$ ipython --no-banner

In [1]: import numpy as np

In [2]: import numpy.linalg as la

In [3]: np.set_printoptions(precision=3, suppress=True, linewidth=100)

In [4]: tidy = lambda a: np.round(a, 3) + 0

In [5]: J = np.loadtxt("m.csv", delimiter=",")

In [6]: J
Out[6]: 
array([[ 0.,  2., -3.],
       [ 0.,  0.,  8.],
       [ 0.,  0.,  0.]])

In [7]: # triangular

In [8]: np.unique(J.round(6), axis=0).shape
Out[8]: (3, 3)

In [9]: np.allclose(J[:-1].T @ la.lstsq(J[:-1].T, J[-1])[0], J[-1])
Out[9]: True

In [10]: la.lstsq(J[:-1].T, J[-1])[2]
Out[10]: np.int32(2)

In [11]: np.abs(np.diag(la.qr(J)[1])) > 1e-9
Out[11]: array([False, False, False])

In [12]: rng = np.random.default_rng(96399)

In [13]: labels = rng.permutation(3)

In [14]: labels
Out[14]: array([0, 1, 2])

In [15]: B = J[labels][:, labels]

In [16]: np.diag(B)
Out[16]: array([0., 0., 0.])

In [17]: tidy(np.sort(np.abs(la.eigvals(B))))
Out[17]: array([0., 0., 0.])

In [18]: Uu, sig, VT = la.svd(J)

In [19]: evecs = VT[:(sig > 1e-8).sum()]

In [20]: x = J[1] + 3 * J[0] + rng.integers(2) * np.eye(3)[2]

In [21]: x
Out[21]: array([ 0.,  6., -1.])

In [22]: np.diag(evecs.T @ evecs)
Out[22]: array([0., 1., 1.])

In [23]: rank = la.matrix_rank(J)

In [24]: rank
Out[24]: np.int64(2)

In [25]: null = la.svd(J)[2][rank:].T

In [26]: np.allclose(J @ null, 0)
Out[26]: True

In [27]: [int(la.matrix_rank(J[:i])) for i in range(1, len(J) + 1)]
Out[27]: [1, 2, 2]

In [28]: la.matrix_rank(J.T @ J), la.matrix_rank(J @ J.T)
Out[28]: (np.int64(2), np.int64(2))

In [29]: null[:, 0] / null[np.abs(null[:, 0]).round(6).argmax(), 0]
Out[29]: array([ 1., -0., -0.])

In [30]: null.shape
Out[30]: (3, 1)

In [31]: A = np.load("arr.npy")

In [32]: A
Out[32]: 
array([[0, 2, 3, 3, 2],
       [2, 2, 3, 0, 3],
       [0, 1, 3, 3, 1],
       [0, 1, 3, 3, 1]])

In [33]: Uu, sig, VT = la.svd(A)

In [34]: np.argmax(sig[:-1] / (sig[1:] + 1e-6)) + 1
Out[34]: np.int64(3)

In [35]: B = Uu[:, :3] @ np.diag(sig[:3]) @ VT[:3]

In [36]: la.matrix_rank(A, rtol=0.05)
Out[36]: np.int64(3)

In [37]: tidy(la.norm(A - B) / la.norm(A))
Out[37]: np.float64(0.0)

In [38]: tidy(la.norm(A - B, 2)), tidy(sig[3])
Out[38]: (np.float64(0.0), np.float64(0.0))

In [39]: la.norm(A, axis=1).argmax()
Out[39]: np.int64(0)

In [40]: tidy(la.norm(A) ** 2 / la.norm(A, 2) ** 2)
Out[40]: np.float64(1.165)

In [41]: tidy(la.norm(A[3], 1)), tidy(la.norm(A[3], np.inf))
Out[41]: (np.float64(8.0), np.float64(3.0))

In [42]: la.norm(A, axis=2)
AxisError: axis 2 is out of bounds for array of dimension 2


In [43]: tidy(la.norm(A[3] - A[1]))
Out[43]: np.float64(4.243)

In [44]: tidy(la.norm(A, axis=0))
Out[44]: array([2.   , 3.162, 6.   , 5.196, 3.873])

In [45]: A[3] @ A[1]
Out[45]: np.int64(14)

In [46]: T = np.stack([A, -1 * A, A[::-1]])

In [47]: la.matrix_rank(T.reshape(3, -1))
Out[47]: np.int64(2)

In [48]: T.sum(axis=0)
Out[48]: 
array([[0, 1, 3, 3, 1],
       [0, 1, 3, 3, 1],
       [2, 2, 3, 0, 3],
       [0, 2, 3, 3, 2]])

In [49]: (T @ A.T).shape
Out[49]: (3, 4, 4)

In [50]: np.einsum("bij,cij->bc", T, T)
Out[50]: 
array([[ 92, -92,  72],
       [-92,  92, -72],
       [ 72, -72,  92]])

In [51]: T.shape
Out[51]: (3, 4, 5)

In [52]: la.matrix_rank(T)
Out[52]: array([3, 3, 3])
